% python3 -q
>>> import numpy as np
>>> import numpy.linalg as la
>>> np.set_printoptions(precision=2, suppress=True, linewidth=120, sign=" ")
>>> J = np.load("data.npy")
>>> J
array([[ 4,  0,  0,  0,  0],
       [ 9, -4,  0,  0,  0],
       [ 5,  9, -5,  0,  0],
       [-1, -5,  4,  0,  0],
       [-7, -2, -4, -7, -3]])
>>> # looks like rank 4
>>> U, sigma, vt = la.svd(J)
>>> V = vt[:(sigma > 1e-8).sum()]
>>> rng = np.random.default_rng(23093)
>>> x0 = J[4] + 5 * J[2] + rng.integers(2) * np.eye(5)[1]
>>> x0
array([ 18.,  44., -29.,  -7.,  -3.])
>>> print(np.allclose(V.T @ V @ x0, x0))
True
>>> np.diag(V.T @ V)
array([ 1.  ,  1.  ,  1.  ,  0.84,  0.16])
>>> np.trace(J)
np.int64(-8)
>>> print(np.allclose(J, J.T))
False
>>> J @ J
array([[ 16,   0,   0,   0,   0],
       [  0,  16,   0,   0,   0],
       [ 76, -81,  25,   0,   0],
       [-29,  56, -20,   0,   0],
       [-38,  13,   4,  21,   9]])
>>> round(float(la.det(J)), 2)
-0.0
>>> print(np.round(J @ la.pinv(J) @ J, 2) + 0)
[[ 4.  0.  0.  0.  0.]
 [ 9. -4.  0.  0.  0.]
 [ 5.  9. -5.  0.  0.]
 [-1. -5.  4.  0.  0.]
 [-7. -2. -4. -7. -3.]]
>>> U, sigma, vt = la.svd(J)
>>> np.argmax(sigma[:-1] / (sigma[1:] + 1e-6)) + 1
np.int64(4)
>>> sigma.round(2) + 0
array([ 14.38,  12.22,   7.46,   1.13,   0.  ])
>>> A2 = U[:, :4] @ np.diag(sigma[:4]) @ vt[:4]
>>> print(np.round(la.norm(J - A2) / la.norm(J), 2))
0.0
>>> A2.round(2) + 0
array([[ 4.,  0.,  0.,  0.,  0.],
       [ 9., -4.,  0.,  0.,  0.],
       [ 5.,  9., -5.,  0.,  0.],
       [-1., -5.,  4.,  0.,  0.],
       [-7., -2., -4., -7., -3.]])
>>> A2 = np.array([[-1, 4], [2, 1], [-5, 2], [-1, -1], [0, 3]])
>>> np.einsum("ij->j", J)
array([10, -2, -5, -7, -3])
>>> np.einsum("ik,kj->ij", J, A2)
array([[ -4,  16],
       [-17,  32],
       [ 38,  19],
       [-29,  -1],
       [ 30, -40]])
>>> A2.T @ J.T
array([[ -4, -17,  38, -29,  30],
       [ 16,  32,  19,  -1, -40]])
>>> np.einsum("ik,kj->ji", J, A2)
array([[ -4, -17,  38, -29,  30],
       [ 16,  32,  19,  -1, -40]])
>>> la.matrix_rank(J @ A2)
np.int64(2)
>>> J @ A2
array([[ -4,  16],
       [-17,  32],
       [ 38,  19],
       [-29,  -1],
       [ 30, -40]])
>>> la.matrix_rank(np.vstack([J, A2.T]))
np.int64(5)
